% ipython --no-banner

In [1]: import numpy as np

In [2]: np.set_printoptions(suppress=True, linewidth=120)

In [3]: E = np.load("out12.npy")

In [4]: E
Out[4]: 
array([[-0.2,  1.1, -0.2],
       [-0.8,  1. , -0.3],
       [-1.5,  0.3, -0.5],
       [ 0.1, -1.1,  0.1],
       [ 0.1, -1.1, -0.6],
       [-0.4,  0.4, -1.2],
       [-0.6, -2.1, -4.2],
       [-0.9, -0.3,  1.1],
       [ 1. , -0.4,  1.7],
       [-0.2,  0.1,  0.4],
       [-0.3, -1.1,  0.4],
       [ 1. , -0.8,  0.3],
       [ 0. ,  0.8,  2.2],
       [ 1. ,  1.4, -0.1],
       [-1. ,  0.7,  0.9],
       [-0.2,  1.8, -2.5],
       [-1.8, -1.8,  0.7]])

In [5]: d = np.linalg.norm(E[:, None] - E[None], axis=-1)

In [6]: np.flatnonzero(d[13] < d.mean() / 2)
Out[6]: array([13])

In [7]: np.unravel_index(d.round(6).argmax(), d.shape)
Out[7]: (np.int64(6), np.int64(12))

In [8]: (d + 1e9 * np.eye(17)).round(6).argmin(axis=1)
Out[8]: array([ 1,  0,  1, 10,  3,  1,  4, 14, 11,  7,  3,  3,  8,  0,  7,  5, 10])

In [9]: d.mean(axis=1).argmax()
Out[9]: np.int64(6)

In [10]: d[13].round(6).argsort(kind="stable")[:4]
Out[10]: array([13,  0,  9,  1])

In [11]: vec = np.array([-2, 0, 1])

In [12]: np.sign((E @ vec).round(6))
Out[12]: array([ 1.,  1.,  1., -1., -1., -1., -1.,  1., -1.,  1.,  1., -1.,  1., -1.,  1., -1.,  1.])

In [13]: np.round((E * vec).sum(axis=1), 2)
Out[13]: array([ 0.2,  1.3,  2.5, -0.1, -0.8, -0.4, -3. ,  2.9, -0.3,  0.8,  1. , -1.7,  2.2, -2.1,  2.9, -2.1,  4.3])

In [14]: np.round(np.einsum("ij,j->i", E, vec), 2)
Out[14]: array([ 0.2,  1.3,  2.5, -0.1, -0.8, -0.4, -3. ,  2.9, -0.3,  0.8,  1. , -1.7,  2.2, -2.1,  2.9, -2.1,  4.3])

In [15]: print(np.linalg.norm(E @ vec) <= np.linalg.norm(E, 2) * np.linalg.norm(vec) + 1e-9)
True

In [16]: np.round(E @ np.ones(3), 2)
Out[16]: array([ 0.7, -0.1, -1.7, -0.9, -1.6, -1.2, -6.9, -0.1,  2.3,  0.3, -1. ,  0.5,  3. ,  2.3,  0.6, -0.9, -2.9])

In [17]: print(np.round(E @ (2 * vec), 2))
[ 0.4  2.6  5.  -0.2 -1.6 -0.8 -6.   5.8 -0.6  1.6  2.  -3.4  4.4 -4.2  5.8 -4.2  8.6]

In [18]: (E @ vec).argmax()
Out[18]: np.int64(16)

In [19]: np.round(E @ vec, 2)
Out[19]: array([ 0.2,  1.3,  2.5, -0.1, -0.8, -0.4, -3. ,  2.9, -0.3,  0.8,  1. , -1.7,  2.2, -2.1,  2.9, -2.1,  4.3])

In [20]: labels = E[:, 1] > np.median(E[:, 1])

In [21]: f = E[labels].mean(axis=0) - E[~labels].mean(axis=0)

In [22]: f.round(2)
Out[22]: array([-0.21,  1.89, -0.2 ])

In [23]: np.argsort(-np.abs(f).round(6), kind="stable")
Out[23]: array([1, 0, 2])

In [24]: Ac = E - E.mean(axis=0)

In [25]: left, sv, Vh = np.linalg.svd(Ac, full_matrices=False)

In [26]: np.searchsorted(np.cumsum(sv ** 2) / (sv ** 2).sum(), 0.9) + 1
Out[26]: np.int64(3)

In [27]: np.round(Vh[0] * np.sign(Vh[0, np.abs(Vh[0]).argmax()]), 2)
Out[27]: array([0.11, 0.19, 0.98])

In [28]: (np.sign(left[:, 0]) == np.sign(left[0, 0])).astype(int)
Out[28]: array([1, 0, 0, 1, 0, 0, 0, 1, 1, 1, 1, 1, 1, 1, 1, 0, 1])

In [29]: print(round(float((sv ** 2).sum() ** 2 / (sv ** 4).sum()), 2))
2.4

In [30]: np.abs(Vh[0]).argmax()
Out[30]: np.int64(2)

In [31]: np.abs(left[:, 0]).argmax()
Out[31]: np.int64(6)

In [32]: np.round(np.abs(Vh[-1]), 2)
Out[32]: array([0.98, 0.16, 0.08])

In [33]: np.round(Ac.mean(axis=0), 2) + 0
Out[33]: array([0., 0., 0.])

In [34]: sv.round(2)
Out[34]: array([6.11, 4.54, 3.14])
